$ ipython --no-banner

In [1]: import numpy as np

In [2]: from numpy import linalg as LA

In [3]: np.set_printoptions(precision=2, suppress=True, linewidth=100)

In [4]: def tidy(a):
   ...:     return np.round(a, 2) + 0
   ...: 

In [5]: Y = np.array([[5, 3], [4, 3]])

In [6]: X = np.tile(Y, (2, 2))

In [7]: print(X)
[[5 3 5 3]
 [4 3 4 3]
 [5 3 5 3]
 [4 3 4 3]]

In [8]: # column 2 repeats column 0

In [9]: r = LA.matrix_rank(X)

In [10]: print(r)
2

In [11]: null = LA.svd(X)[2][r:].T

In [12]: print([int(LA.matrix_rank(X[:, :j + 1])) for j in range(4)])
[1, 2, 2, 2]

In [13]: print(np.allclose(X @ null, 0))
True

In [14]: print([int(LA.matrix_rank(np.delete(X, i, axis=0))) for i in range(4)])
[2, 2, 2, 2]

In [15]: print(LA.matrix_rank(X.T @ X), LA.matrix_rank(X @ X.T))
2 2

In [16]: Uu, s, VT = LA.svd(X)

In [17]: vecs = VT[:(s > 1e-8).sum()]

In [18]: rng = np.random.default_rng(38843)

In [19]: x = X[0] + -1 * X[1] + rng.integers(2) * np.eye(4)[3]

In [20]: print(x)
[1. 0. 1. 0.]

In [21]: print(tidy(vecs.T @ vecs))
[[0.5 0.  0.5 0. ]
 [0.  0.5 0.  0.5]
 [0.5 0.  0.5 0. ]
 [0.  0.5 0.  0.5]]

In [22]: print(LA.matrix_rank(np.vstack([X, x])))
2

In [23]: print(np.allclose(vecs.T @ vecs @ x, x))
True

In [24]: print(tidy(LA.norm(x - vecs.T @ vecs @ x)))
0.0

In [25]: f = np.array([0, -1, 1])

In [26]: print(np.correlate(X[1], X[0], "full"))
[12 29 39 58 42 29 15]

In [27]: print(np.cross(X[1, :3], X[0, :3]))
[ 3  0 -3]

In [28]: print(np.polyval(f, X[1]))
[-3 -2 -3 -2]

In [29]: Y = np.array([[-2]])

In [30]: W0 = np.block([[np.zeros((1, 1)), Y], [Y.T, np.zeros((1, 1))]])

In [31]: print(W0)
[[ 0. -2.]
 [-2.  0.]]

In [32]: Y = X / np.sqrt((X ** 2).mean(axis=1, keepdims=True))

In [33]: print(tidy(LA.norm(Y, axis=1)))
[2. 2. 2. 2.]

In [34]: print(X - X.mean(axis=1, keepdims=True))
[[ 1.  -1.   1.  -1. ]
 [ 0.5 -0.5  0.5 -0.5]
 [ 1.  -1.   1.  -1. ]
 [ 0.5 -0.5  0.5 -0.5]]

In [35]: print(tidy(Y[3]))
[1.13 0.85 1.13 0.85]

In [36]: proj = np.triu(np.array([[-5, -2], [4, -1]]), 1) + np.eye(2)

In [37]: Y = proj @ W0 @ LA.inv(proj)

In [38]: print(LA.matrix_rank(Y))
2

In [39]: print(np.poly(Y))
[ 1.  0. -4.]
